$ ipython --no-banner

In [1]: import numpy as np

In [2]: np.set_printoptions(suppress=True, linewidth=200)

In [3]: def tidy(a):
   ...:     return np.round(a, 3) + 0
   ...: 

In [4]: u = np.array([-1, 2, 1, -2]) + 0.5

In [5]: A = np.eye(4) - 2 * np.outer(u, u) / (u @ u)

In [6]: tidy(A)
Out[6]: 
array([[ 0.955,  0.227,  0.136, -0.136],
       [ 0.227, -0.136, -0.682,  0.682],
       [ 0.136, -0.682,  0.591,  0.409],
       [-0.136,  0.682,  0.409,  0.591]])

In [7]: u, r1 = A[3], A[2]

In [8]: tidy(u @ u)
Out[8]: np.float64(1.0)

In [9]: pr = (u @ r1) / (u @ u) * u

In [10]: (r1 - pr) @ u
Out[10]: np.float64(0.0)

In [11]: tidy(r1 - pr)
Out[11]: array([ 0.136, -0.682,  0.591,  0.409])

In [12]: print(tidy(np.outer(u, r1)))
[[-0.019  0.093 -0.081 -0.056]
 [ 0.093 -0.465  0.403  0.279]
 [ 0.056 -0.279  0.242  0.167]
 [ 0.081 -0.403  0.349  0.242]]

In [13]: x = np.array([0, 3, -5, -3])

In [14]: h1 = np.maximum(A @ x, 0)

In [15]: tidy(A * (h1 > 1e-9)[:, None])
Out[15]: 
array([[ 0.955,  0.227,  0.136, -0.136],
       [ 0.227, -0.136, -0.682,  0.682],
       [ 0.   ,  0.   ,  0.   ,  0.   ],
       [ 0.   ,  0.   ,  0.   ,  0.   ]])

In [16]: tidy(np.maximum(A @ x, 0) - np.maximum(-A @ x, 0))
Out[16]: array([ 0.409,  0.955, -6.227, -1.773])

In [17]: tidy(np.tanh(A @ x))
Out[17]: array([ 0.388,  0.742, -1.   , -0.944])

In [18]: w1 = np.array([[2, 0], [0, 1], [2, 0], [2, 2]])

In [19]: b = np.array([-2, 0])

In [20]: H = np.maximum(A @ w1 + b, 0)

In [21]: (H > 0).astype(int)
Out[21]: 
array([[0, 0],
       [0, 1],
       [1, 1],
       [0, 1]])

In [22]: (H > 0).mean(axis=0)
Out[22]: array([0.25, 0.75])

In [23]: tidy(H)
Out[23]: 
array([[0.   , 0.   ],
       [0.   , 1.227],
       [0.273, 0.136],
       [0.   , 1.864]])

In [24]: W2 = np.array([[2, 0], [-1, -4]])

In [25]: tidy(H @ W2)
Out[25]: 
array([[ 0.   ,  0.   ],
       [-1.227, -4.909],
       [ 0.409, -0.545],
       [-1.864, -7.455]])

In [26]: M2 = A / np.linalg.norm(A, axis=1, keepdims=True)

In [27]: G = M2 @ M2.T

In [28]: print((np.abs(G) > 0.9).astype(int))
[[1 0 0 0]
 [0 1 0 0]
 [0 0 1 0]
 [0 0 0 1]]

In [29]: tidy(G[1])
Out[29]: array([0., 1., 0., 0.])

In [30]: np.argwhere(np.triu(np.abs(G) > 0.95, 1))
Out[30]: array([], shape=(0, 2), dtype=int64)

In [31]: X = np.loadtxt("layer17.csv", delimiter=",")

In [32]: tidy(X)
Out[32]: 
array([[-0.361, -0.392,  0.833],
       [-0.296, -0.255, -0.396],
       [-0.46 , -0.598, -0.386],
       [-0.755,  0.651, -0.008]])

In [33]: # columns are unit length and at right angles

In [34]: th = np.radians(45)

In [35]: r_ = np.eye(3)

In [36]: r_[2, 2] = r_[0, 0] = np.cos(th)

In [37]: r_[2, 0], r_[0, 2] = -np.sin(th), np.sin(th)

In [38]: print(tidy(r_))
[[ 0.707  0.     0.707]
 [ 0.     1.     0.   ]
 [-0.707  0.     0.707]]

In [39]: M2 = X @ r_.T

In [40]: print(np.allclose(np.linalg.norm(X, axis=1), np.linalg.norm(M2, axis=1)))
True

In [41]: tidy(M2)
Out[41]: 
array([[ 0.333, -0.392,  0.844],
       [-0.489, -0.255, -0.071],
       [-0.598, -0.598,  0.052],
       [-0.54 ,  0.651,  0.528]])

In [42]: T = np.stack([X, 2 * X, X[::-1]])

In [43]: np.linalg.matrix_rank(T.reshape(3, -1))
Out[43]: np.int64(2)

In [44]: q, r_ = np.linalg.qr(X)

In [45]: print(tidy(r_))
[[1. 0. 0.]
 [0. 1. 0.]
 [0. 0. 1.]]

In [46]: np.allclose(r_.T @ r_, X.T @ X)
Out[46]: True

In [47]: print(tidy(np.abs(np.diag(r_))))
[1. 1. 1.]

In [48]: tidy(q)
Out[48]: 
array([[-0.361, -0.392,  0.833],
       [-0.296, -0.255, -0.396],
       [-0.46 , -0.598, -0.386],
       [-0.755,  0.651, -0.008]])

In [49]: tidy(q @ r_)
Out[49]: 
array([[-0.361, -0.392,  0.833],
       [-0.296, -0.255, -0.396],
       [-0.46 , -0.598, -0.386],
       [-0.755,  0.651, -0.008]])

In [50]: proj = X @ np.linalg.solve(X.T @ X, X.T)

In [51]: print(tidy(proj @ X[:, 0]))
[-0.361 -0.296 -0.46  -0.755]

In [52]: np.allclose(proj @ proj, proj)
Out[52]: True

In [53]: tidy(np.diag(proj))
Out[53]: array([0.978, 0.309, 0.718, 0.995])

In [54]: mat = np.load("block2.npy")

In [55]: mat
Out[55]: 
array([[0, 1, 1, 0],
       [0, 0, 1, 2],
       [0, 0, 0, 0],
       [0, 0, 0, 2]])

In [56]: proj = np.triu(np.array([[0, 1, -1, 0], [-3, 2, -3, -3], [2, -3, -2, 0], [-2, 3, 1, -3]]), 1) + np.eye(4)

In [57]: M2 = proj @ mat @ np.linalg.inv(proj)

In [58]: np.trace(M2), np.trace(mat)
Out[58]: (np.float64(2.0), np.int64(2))

In [59]: np.linalg.matrix_rank(M2)
Out[59]: np.int64(3)

In [60]: J = np.loadtxt("w.csv", delimiter=",")

In [61]: J
Out[61]: 
array([[ -8.769,  -3.383,   9.335],
       [ -4.253,  -1.878,   5.069],
       [ -1.865,  -0.896,   1.739],
       [ -4.762,  -2.535,   4.706],
       [ -1.912,  -1.11 ,   1.884],
       [ -3.989,  -2.794,   4.496],
       [ 12.795,   7.013, -13.02 ],
       [ -4.672,  -2.33 ,   4.387],
       [ -0.036,   0.06 ,  -0.087],
       [  6.851,   2.669,  -5.455],
       [ -5.935,  -3.303,   5.667],
       [  7.058,   3.695,  -7.645],
       [ -6.371,  -3.4  ,   7.488],
       [  1.296,   0.323,  -1.472],
       [  3.579,   1.621,  -3.55 ],
       [  5.118,   2.584,  -4.971],
       [  0.546,   0.508,  -0.342],
       [  0.246,  -0.192,  -0.476],
       [ -2.663,  -0.666,   1.87 ],
       [  5.546,   2.844,  -5.194],
       [ -5.059,  -2.424,   5.019],
       [ -0.139,  -0.096,  -0.56 ]])

In [62]: proj = J @ np.linalg.solve(J.T @ J, J.T)

In [63]: print(tidy(np.trace(proj)))
3.0

In [64]: tidy(np.linalg.eigvalsh(proj))
Out[64]: array([0., 0., 0., 0., 0., 0., 0., 0., 0., 0., 0., 0., 0., 0., 0., 0., 0., 0., 0., 1., 1., 1.])

In [65]: tidy(proj @ J[:, 1])
Out[65]: array([-3.383, -1.878, -0.896, -2.535, -1.11 , -2.794,  7.013, -2.33 ,  0.06 ,  2.669, -3.303,  3.695, -3.4  ,  0.323,  1.621,  2.584,  0.508, -0.192, -0.666,  2.844, -2.424, -0.096])

In [66]: np.allclose(proj @ proj, proj)
Out[66]: True

In [67]: W0 = np.load("arr.npy")

In [68]: tidy(W0)
Out[68]: 
array([[ 0.902,  0.06 ,  0.064, -0.284],
       [ 0.06 ,  0.963, -0.039,  0.175],
       [ 0.064, -0.039,  0.958,  0.185],
       [-0.284,  0.175,  0.185,  0.177]])

In [69]: proj = np.triu(np.array([[2, 1, 1, 1], [1, 1, 0, 2], [1, 3, 1, 3], [0, 0, 1, 2]]), 1) + np.eye(4)

In [70]: M2 = proj @ W0 @ np.linalg.inv(proj)

In [71]: tidy(np.trace(M2)), tidy(np.trace(W0))
Out[71]: (np.float64(3.0), np.float64(3.0))

In [72]: tidy(np.linalg.det(M2))
Out[72]: np.float64(0.0)

In [73]: tidy(np.poly(M2))
Out[73]: array([ 1., -3.,  3., -1.,  0.])

In [74]: tidy(proj @ W0 - W0 @ proj)
Out[74]: 
array([[-0.16 ,  0.196,  0.202, -0.678],
       [-0.568,  0.289,  0.31 , -1.515],
       [-0.852,  0.46 ,  0.491, -2.331],
       [ 0.   ,  0.284,  0.284, -0.62 ]])

In [75]: tidy(np.poly(W0))
Out[75]: array([ 1., -3.,  3., -1.,  0.])

In [76]: np.einsum("ij,ji->", W0, W0)
Out[76]: np.float64(3.0)

In [77]: tidy(np.linalg.eigvals(W0))
Out[77]: array([1., 0., 1., 1.])

In [78]: rng = np.random.default_rng(8255)

In [79]: idx = rng.permutation(4)

In [80]: idx
Out[80]: array([1, 3, 2, 0])

In [81]: M2 = W0[idx][:, idx]

In [82]: print(tidy(M2))
[[ 0.963  0.175 -0.039  0.06 ]
 [ 0.175  0.177  0.185 -0.284]
 [-0.039  0.185  0.958  0.064]
 [ 0.06  -0.284  0.064  0.902]]

In [83]: np.trace(M2)
Out[83]: np.float64(3.0)

In [84]: np.allclose(M2, W0)
Out[84]: False

In [85]: tidy(np.sort(np.abs(np.linalg.eigvals(M2))))
Out[85]: array([0., 1., 1., 1.])

In [86]: Uu, sigma, Vt = np.linalg.svd(W0)

In [87]: vecs = Vt[:(sigma > 1e-8).sum()]

In [88]: x = W0[1] + 2 * W0[3] + rng.integers(2) * np.eye(4)[3]

In [89]: tidy(x)
Out[89]: array([-0.508,  1.312,  0.331,  0.528])

In [90]: tidy(np.diag(vecs.T @ vecs))
Out[90]: array([0.902, 0.963, 0.958, 0.177])

In [91]: np.linalg.matrix_rank(np.vstack([W0, x]))
Out[91]: np.int64(3)

In [92]: Xc = J - J.mean(axis=0)

In [93]: Uu, sigma, Vt = np.linalg.svd(Xc, full_matrices=False)

In [94]: (np.sign(Uu[:, 0]) == np.sign(Uu[0, 0])).astype(int)
Out[94]: array([1, 1, 1, 1, 1, 1, 0, 1, 0, 0, 1, 0, 1, 0, 0, 0, 0, 0, 1, 0, 1, 0])

In [95]: tidy(np.abs(Vt[-1]))
Out[95]: array([0.555, 0.819, 0.143])

In [96]: tidy(Xc.mean(axis=0))
Out[96]: array([0., 0., 0.])

In [97]: print(np.linalg.matrix_rank(Xc))
3

In [98]: print(tidy(sigma))
[36.967  1.774  1.705]

In [99]: np.abs(Vt[0]).argmax()
Out[99]: np.int64(2)
